>>> import numpy as np
>>> np.set_printoptions(suppress=True, linewidth=100)
>>> Z = np.array([[-1.9, -0.2, 0.7, 1.2],
...     [0.5, -0.5, -1.4, -0.4],
...     [2.0, 0.3, 0.7, 1.4]])
>>> rng = np.random.default_rng(84096)
>>> arr = np.array([[0, 5, 0],
...     [0, -2, 0],
...     [-5, -1, 3],
...     [-2, -2, -5],
...     [2, -3, 3],
...     [4, 5, 3],
...     [4, -3, 1],
...     [3, -2, 2],
...     [-5, -5, 4],
...     [-5, 0, 3],
...     [-4, -5, -2],
...     [2, -1, 4],
...     [0, 4, -1],
...     [1, -1, 4],
...     [2, 5, -3],
...     [-3, 3, -4],
...     [-3, -1, -2],
...     [0, -5, -1],
...     [1, 0, 1],
...     [-1, 0, 1],
...     [-2, 5, 4],
...     [-4, 5, -1],
...     [-4, -3, 4],
...     [2, 2, -2],
...     [0, 5, -2],
...     [-2, 2, -1],
...     [1, -3, -3],
...     [0, 4, -1],
...     [4, -1, 0],
...     [-1, 0, -3],
...     [3, 5, -3]]) @ Z + 0.3 * rng.normal(size=(31, 4))
>>> arr.round(1) + 0
array([[  2.5,  -2.3,  -6.9,  -2.2],
       [ -1.1,   1. ,   2.6,   0.7],
       [ 15. ,   2.7,   0.1,  -0.9],
       [ -7. ,   0.1,  -2.2,  -8.7],
       [  0.8,   2.1,   7.6,   7.9],
       [  0.9,  -2.4,  -1.9,   7.5],
       [ -7.4,   0.8,   7.8,   7.2],
       [ -3.2,   0.8,   6.4,   7.3],
       [ 15.2,   5.1,   5.9,   1.3],
       [ 15.4,   2. ,  -1.6,  -2.2],
       [  0.8,   2.5,   2.9,  -5.7],
       [  3.8,   1.7,   5.8,   8.5],
       [  0. ,  -2.1,  -5.9,  -2.6],
       [  5.7,   1.1,   5.3,   7. ],
       [ -6.7,  -3.7,  -7.6,  -3.3],
       [ -0.6,  -1.8,  -8.8, -10.1],
       [  1. ,   1.1,  -2.2,  -6.1],
       [ -4.6,   2.8,   5.5,   0.4],
       [ -0.1,  -0.2,   1.3,   2.8],
       [  4. ,   0.3,  -0.3,  -0.3],
       [ 14.4,  -1. ,  -5.3,   1.3],
       [  7.8,  -1.7, -10.6,  -8.1],
       [ 14.5,   3.7,   4.4,   1.9],
       [ -7.4,  -2.1,  -2.8,  -1.4],
       [ -1.2,  -3.3,  -8.6,  -5.3],
       [  3.1,  -0.9,  -5. ,  -4.8],
       [-10. ,   0.5,   2.8,  -2.3],
       [ -0.3,  -2.4,  -5.9,  -3. ],
       [ -8.2,   0. ,   4.6,   5.2],
       [ -4.1,  -0.6,  -3.3,  -5.2],
       [ -9.7,  -3.9,  -6.6,  -2.2]])
>>> dist = np.linalg.norm(arr[:, None] - arr[None], axis=-1)
>>> dist[16].round(6).argsort(kind="stable")[:4]
array([16, 25, 10, 29])
>>> (dist + 1e9 * np.eye(31)).round(6).argmin(axis=1)
array([12, 18,  9, 29, 11, 18, 28,  4, 22,  2, 16, 13, 27, 11, 30, 24, 25,  1,  1, 18,  9, 25,  8,
       30, 27,  0, 23, 12,  6,  3, 14])
>>> np.linalg.matrix_rank(dist ** 2)
np.int64(6)
>>> dist[:5, :5].round(1)
array([[ 0. , 11.1, 15.3, 12.7, 18.2],
       [11.1,  0. , 16.5, 12.2,  8.9],
       [15.3, 16.5,  0. , 23.6, 18.3],
       [12.7, 12.2, 23.6,  0. , 20.8],
       [18.2,  8.9, 18.3, 20.8,  0. ]])
>>> dist.shape
(31, 31)
>>> np.flatnonzero(dist[16] < dist.mean() / 2)
array([10, 12, 16, 19, 25, 27, 29])
>>> dist.mean(axis=1).argmax()
np.int64(8)
>>> M = np.loadtxt("data.csv", delimiter=",")
>>> M
array([[  5.,  32.,  -8.,  27.,  52.,  17.],
       [-25., -13., -21., -28.,  10.,  -4.],
       [-49.,  36.,  36.,  20., -30.,   8.],
       [-18.,  -9.,  11.,  26.,  12., -18.],
       [  9.,  31., -10.,  -8.,  13.,  27.],
       [ -7.,  46.,   3.,  30.,  39.,  23.],
       [ 25., -18., -28., -67., -34.,  13.]])
>>> rank = np.linalg.matrix_rank(M)
>>> rank
np.int64(4)
>>> N = np.linalg.svd(M)[2][rank:].T
>>> N.shape
(6, 2)
>>> np.allclose(M @ N, 0)
True
>>> mat = np.loadtxt("out8.csv", delimiter=",")
>>> mat
array([[  4.,  -4.,  -1.],
       [ -2., -12.,  -3.],
       [ -4.,  -4.,  -1.],
       [  5., -16.,  -4.],
       [ -2.,  20.,   5.],
       [ -2.,   8.,   2.],
       [  0.,  -8.,  -2.]])
>>> M2 = mat / np.linalg.norm(mat, axis=1, keepdims=True)
>>> G = M2 @ M2.T
>>> np.round(np.linalg.norm(M2, axis=1), 1)
array([1., 1., 1., 1., 1., 1., 1.])
>>> G.round(1) + 0
array([[ 1. ,  0.6,  0. ,  0.9, -0.8, -0.9,  0.7],
       [ 0.6,  1. ,  0.8,  0.9, -1. , -0.9,  1. ],
       [ 0. ,  0.8,  1. ,  0.5, -0.6, -0.5,  0.7],
       [ 0.9,  0.9,  0.5,  1. , -1. , -1. ,  1. ],
       [-0.8, -1. , -0.6, -1. ,  1. ,  1. , -1. ],
       [-0.9, -0.9, -0.5, -1. ,  1. ,  1. , -1. ],
       [ 0.7,  1. ,  0.7,  1. , -1. , -1. ,  1. ]])
>>> G[0].round(1) + 0
array([ 1. ,  0.6,  0. ,  0.9, -0.8, -0.9,  0.7])
>>> round(np.degrees(np.arccos(np.clip(G[0, 5], -1, 1))), 1)
np.float64(149.5)
>>> U, sv, VT = np.linalg.svd(G)
>>> evecs = VT[:(sv > 1e-8).sum()]
>>> vec = G[3] + -1 * G[5] + rng.integers(2) * np.eye(7)[3]
>>> vec.round(1)
array([ 1.8,  1.8,  1. ,  2. , -2. , -2. ,  1.9])
>>> np.round(evecs.T @ evecs, 1) + 0
array([[ 0.5,  0. , -0.3,  0.2, -0.1, -0.2,  0.1],
       [ 0. ,  0.2,  0.3,  0.1, -0.2, -0.1,  0.2],
       [-0.3,  0.3,  0.6,  0. , -0.1,  0. ,  0.2],
       [ 0.2,  0.1,  0. ,  0.2, -0.2, -0.2,  0.1],
       [-0.1, -0.2, -0.1, -0.2,  0.2,  0.2, -0.2],
       [-0.2, -0.1,  0. , -0.2,  0.2,  0.2, -0.2],
       [ 0.1,  0.2,  0.2,  0.1, -0.2, -0.2,  0.2]])
>>> E = np.loadtxt("dump.csv", delimiter=",")
>>> E
array([[-3.6,  1. ,  1.8, -0.6,  1.6,  0.4],
       [ 2.3, -2. , -0.5,  0.8, -1.2,  0.4],
       [ 1.4, -0.8,  0. , -0.2, -0.7, -1.1],
       [ 1.1,  3. , -1.7,  0.7, -0.5, -1.6],
       [-1.3,  1.2, -1. ,  0.2,  0.7, -0.8],
       [-0.1, -0.6, -0.2,  0.2,  0. ,  1. ],
       [ 2.5,  0.3, -0.9,  1.3, -1.1,  1.3],
       [-1.2,  1.2,  0.4, -0.3,  0.6,  0.5],
       [ 2.8, -0.2,  1. , -1. , -1.5,  0.8],
       [ 1.1,  1.1, -0.1, -0.8, -0.6,  1.4],
       [ 2.1,  1. ,  0.9,  1.4, -0.9, -0.1],
       [-0.8, -0.6,  0.1,  0. ,  0.4,  0.9],
       [-0.6, -0.6,  0.9, -0.8,  0.5,  0.6],
       [ 3.5,  0.3, -0.7,  0.8, -1.7,  0.6],
       [-0.6, -0.6,  0.8,  0.5,  0.7,  0.3],
       [ 0. ,  0.3,  1.1, -1.8,  0.1,  1.1],
       [ 0.6,  0.3,  0.4,  1. , -0.2, -0.2],
       [-0.4, -0.1,  0. ,  1.1,  0.3,  0.4],
       [ 0.1, -1.8,  1.4, -0.5, -0.2, -1.6],
       [-1.5, -0.3,  1.6, -1.5,  0.8, -0.8],
       [ 0.7, -0.1, -0.4,  0.5, -0.5,  0. ],
       [-2. , -1. ,  1. , -0.7,  1. , -0.2],
       [ 1.4, -1.1, -1.6,  1.2, -0.7,  0. ],
       [ 4.3, -1.7,  0.5, -0.5, -2.2,  1.2],
       [ 3.8, -1.5,  0.6,  0.2, -1.8,  0.2],
       [ 0.2,  0.9, -1. , -1.6,  0. ,  0.1],
       [-0.9, -0.5, -1. , -1.5,  0.5,  1.1],
       [ 2.4,  1.2, -0.3, -1.9, -1.1, -1.4],
       [ 1.3, -0.6,  0.8, -0.2, -0.5, -0.6],
       [-1.6,  0.7, -0.5, -0.2,  0.9, -2. ]])
>>> P = E @ np.linalg.solve(E.T @ E, E.T)
>>> np.round(np.linalg.eigvalsh(P), 1) + 0
array([0., 0., 0., 0., 0., 0., 0., 0., 0., 0., 0., 0., 0., 0., 0., 0., 0., 0., 0., 0., 0., 0., 0.,
       0., 1., 1., 1., 1., 1., 1.])
>>> np.round(np.diag(P), 1)
array([0.4, 0.2, 0.1, 0.4, 0.1, 0.1, 0.2, 0.1, 0.2, 0.2, 0.3, 0.1, 0.2, 0.1, 0.4, 0.2, 0.1, 0.1,
       0.3, 0.2, 0.1, 0.1, 0.2, 0.3, 0.2, 0.2, 0.3, 0.4, 0.1, 0.2])
